>>> import numpy as np
>>> from numpy import linalg as LA
>>> np.set_printoptions(precision=3, suppress=True, linewidth=100, legacy="1.25")
>>> arr = np.loadtxt("run9.csv", delimiter=",")
>>> arr
array([[19., 18., 10., 17.,  8.,  3.,  9.,  6.,  2.],
       [18., 22., 11., 18., 10.,  3.,  6.,  6.,  6.],
       [10., 11.,  6.,  9.,  4.,  2.,  3.,  4.,  2.],
       [17., 18.,  9., 17., 10.,  2.,  9.,  4.,  4.],
       [ 8., 10.,  4., 10.,  8.,  0.,  6.,  0.,  4.],
       [ 3.,  3.,  2.,  2.,  0.,  1.,  0.,  2.,  0.],
       [ 9.,  6.,  3.,  9.,  6.,  0.,  9.,  0.,  0.],
       [ 6.,  6.,  4.,  4.,  0.,  2.,  0.,  4.,  0.],
       [ 2.,  6.,  2.,  4.,  4.,  0.,  0.,  0.,  4.]])
>>> # symmetric, so the eigenvalues are real
>>> x0 = np.array([2, 3, 0, 4, 2, 1, 2, 5, 4])
>>> np.einsum("ij,j->i", arr, x0)
array([235., 263., 133., 232., 130.,  34., 102.,  68.,  62.])
>>> (arr * x0).sum(axis=1)
array([235., 263., 133., 232., 130.,  34., 102.,  68.,  62.])
>>> arr @ np.eye(9)[0]
array([19., 18., 10., 17.,  8.,  3.,  9.,  6.,  2.])
>>> arr @ np.ones(9)
array([ 92., 100.,  51.,  90.,  50.,  13.,  42.,  26.,  22.])
>>> (arr @ x0).argmax()
1
>>> arr @ x0
array([235., 263., 133., 232., 130.,  34., 102.,  68.,  62.])
>>> arr * x0
array([[38., 54.,  0., 68., 16.,  3., 18., 30.,  8.],
       [36., 66.,  0., 72., 20.,  3., 12., 30., 24.],
       [20., 33.,  0., 36.,  8.,  2.,  6., 20.,  8.],
       [34., 54.,  0., 68., 20.,  2., 18., 20., 16.],
       [16., 30.,  0., 40., 16.,  0., 12.,  0., 16.],
       [ 6.,  9.,  0.,  8.,  0.,  1.,  0., 10.,  0.],
       [18., 18.,  0., 36., 12.,  0., 18.,  0.,  0.],
       [12., 18.,  0., 16.,  0.,  2.,  0., 20.,  0.],
       [ 4., 18.,  0., 16.,  8.,  0.,  0.,  0., 16.]])
>>> arr @ (2 * x0)
array([470., 526., 266., 464., 260.,  68., 204., 136., 124.])
